% python3 -q
>>> import numpy as np
>>> np.set_printoptions(suppress=True, linewidth=120)
>>> tidy = lambda a: np.round(a, 2) + 0
>>> M2 = np.array([[-2, -1, 0],
...     [-1, 0, -1],
...     [-1, -1, -1],
...     [0, -1, 1],
...     [0, 1, -1],
...     [2, 0, -2],
...     [-1, 2, 0],
...     [-2, 0, 0],
...     [2, -2, -1]])
>>> cent = np.array([[-3, -1, -3, -1, -2, 1, 2, 1, 0],
...     [1, -1, 1, -3, 3, -2, -2, -2, 1],
...     [-2, -1, 2, 0, 0, -3, 0, -2, 2]])
>>> rng = np.random.default_rng(6140)
>>> arr = M2 @ cent + 0.02 * rng.normal(size=(9, 9))
>>> print(tidy(arr))
[[  4.96   2.96   5.     5.02   1.03   0.02  -2.03   0.02  -1.01]
 [  5.01   1.98   1.01   1.     1.99   1.99  -2.03   1.    -1.96]
 [  3.98   3.03  -0.01   4.01  -1.     4.01   0.01   2.99  -3.02]
 [ -3.03  -0.02   1.01   2.99  -2.98  -1.03   1.98  -0.04   0.97]
 [  3.02   0.01  -1.01  -2.96   3.01   1.02  -2.    -0.02  -0.99]
 [ -2.01   0.03 -10.03  -1.99  -4.04   7.96   3.96   5.98  -4.02]
 [  5.01  -0.97   5.    -5.02   7.99  -5.01  -6.01  -5.     2.  ]
 [  5.99   2.02   5.97   2.02   4.    -2.    -4.03  -2.01   0.  ]
 [ -6.     1.   -10.01   3.98  -9.99   9.02   7.98   7.98  -4.  ]]
>>> np.linalg.cond(arr) > 100
np.True_
>>> tidy(np.linalg.norm(arr, 2) / np.linalg.norm(arr))
np.float64(0.87)
>>> U, sig, VT = np.linalg.svd(arr)
>>> np.argmax(sig[:-1] / (sig[1:] + 1e-6)) + 1
np.int64(3)
>>> M2 = U[:, :3] @ np.diag(sig[:3]) @ VT[:3]
>>> np.linalg.matrix_rank(M2)
np.int64(3)
>>> print(np.linalg.matrix_rank(arr, rtol=0.05))
3
>>> tidy(np.linalg.norm(arr - M2) / np.linalg.norm(arr))
np.float64(0.0)
>>> tidy(np.abs(arr - M2).max())
np.float64(0.03)
>>> tidy(M2)
array([[  4.97,   2.98,   4.99,   5.01,   1.02,   0.01,  -2.01,   0.01,  -1.  ],
       [  4.99,   2.  ,   1.  ,   1.01,   2.01,   1.99,  -2.03,   0.99,  -1.98],
       [  3.98,   3.  ,  -0.02,   4.02,  -1.  ,   4.02,  -0.02,   3.  ,  -3.  ],
       [ -3.02,  -0.03,   1.03,   2.98,  -2.97,  -1.02,   2.  ,  -0.02,   1.  ],
       [  3.03,   0.03,  -1.  ,  -2.98,   2.98,   1.  ,  -2.01,   0.  ,  -0.99],
       [ -2.  ,   0.02, -10.01,  -1.99,  -4.03,   7.99,   3.99,   5.98,  -3.99],
       [  5.02,  -0.99,   4.99,  -5.01,   8.  ,  -5.01,  -6.  ,  -5.  ,   2.01],
       [  5.99,   2.  ,   6.  ,   2.02,   4.01,  -1.99,  -4.01,  -1.99,   0.  ],
       [ -6.  ,   1.  , -10.01,   3.98,  -9.99,   9.01,   7.98,   7.98,  -4.01]])
>>> u, v = M2[4], M2[2]
>>> print(tidy(u @ u))
33.98
>>> tidy(u @ v)
np.float64(4.24)
>>> pr = (u @ v) / (u @ u) * u
>>> np.linalg.matrix_rank(np.outer(u, v))
np.int64(1)
>>> tidy(pr)
array([ 0.38,  0.  , -0.13, -0.37,  0.37,  0.13, -0.25,  0.  , -0.12])
>>> print(tidy(v - pr))
[ 3.6   3.    0.11  4.39 -1.38  3.89  0.23  3.   -2.88]
>>> tidy(np.sort(np.abs(np.linalg.eigvals(arr))))
array([0.04, 0.05, 0.05, 0.08, 0.08, 0.16, 5.21, 6.2 , 9.95])
>>> tidy(np.abs(np.linalg.eigvals(arr)).max())
np.float64(9.95)
>>> np.allclose(arr, arr.T)
False
>>> idx = rng.permutation(9)
>>> idx
array([4, 6, 8, 5, 1, 7, 2, 0, 3])
>>> M2 = arr[idx][:, idx]
>>> print(tidy(np.linalg.det(M2)), tidy(np.linalg.det(arr[idx])))
0.0 0.0
>>> tidy(np.trace(M2))
np.float64(8.86)
>>> Q, _ = np.linalg.qr(np.array([[0.3, -0.8],
...     [0.5, 1.5],
...     [0.8, -0.4],
...     [-1.3, -0.5],
...     [-0.5, -0.9],
...     [-0.1, 0.3],
...     [-0.5, -1.6],
...     [-0.1, -0.9],
...     [0.8, 1.7]]))
>>> A = Q @ Q.T
>>> tidy(A)
array([[ 0.18, -0.12,  0.23, -0.2 ,  0.03, -0.07,  0.13,  0.11, -0.08],
       [-0.12,  0.22, -0.06, -0.07, -0.13,  0.04, -0.23, -0.13,  0.24],
       [ 0.23, -0.06,  0.34, -0.38, -0.04, -0.08,  0.07,  0.11,  0.02],
       [-0.2 , -0.07, -0.38,  0.51,  0.13,  0.07,  0.06, -0.04, -0.18],
       [ 0.03, -0.13, -0.04,  0.13,  0.09, -0.01,  0.13,  0.06, -0.16],
       [-0.07,  0.04, -0.08,  0.07, -0.01,  0.02, -0.05, -0.04,  0.03],
       [ 0.13, -0.23,  0.07,  0.06,  0.13, -0.05,  0.25,  0.14, -0.26],
       [ 0.11, -0.13,  0.11, -0.04,  0.06, -0.04,  0.14,  0.09, -0.13],
       [-0.08,  0.24,  0.02, -0.18, -0.16,  0.03, -0.26, -0.13,  0.3 ]])
>>> rank = np.linalg.matrix_rank(A)
>>> rank
np.int64(2)
>>> N = np.linalg.svd(A)[2][rank:].T
>>> tidy(N @ N.T)
array([[ 0.82,  0.12, -0.23,  0.2 , -0.03,  0.07, -0.13, -0.11,  0.08],
       [ 0.12,  0.78,  0.06,  0.07,  0.13, -0.04,  0.23,  0.13, -0.24],
       [-0.23,  0.06,  0.66,  0.38,  0.04,  0.08, -0.07, -0.11, -0.02],
       [ 0.2 ,  0.07,  0.38,  0.49, -0.13, -0.07, -0.06,  0.04,  0.18],
       [-0.03,  0.13,  0.04, -0.13,  0.91,  0.01, -0.13, -0.06,  0.16],
       [ 0.07, -0.04,  0.08, -0.07,  0.01,  0.98,  0.05,  0.04, -0.03],
       [-0.13,  0.23, -0.07, -0.06, -0.13,  0.05,  0.75, -0.14,  0.26],
       [-0.11,  0.13, -0.11,  0.04, -0.06,  0.04, -0.14,  0.91,  0.13],
       [ 0.08, -0.24, -0.02,  0.18,  0.16, -0.03,  0.26,  0.13,  0.7 ]])
>>> print([int(np.linalg.matrix_rank(np.delete(A, i, axis=0))) for i in range(9)])
[2, 2, 2, 2, 2, 2, 2, 2, 2]
>>> print(N.shape)
(9, 7)
>>> [int(np.linalg.matrix_rank(A[:i])) for i in range(1, len(A) + 1)]
[1, 2, 2, 2, 2, 2, 2, 2, 2]
>>> np.allclose(A @ N, 0)
True
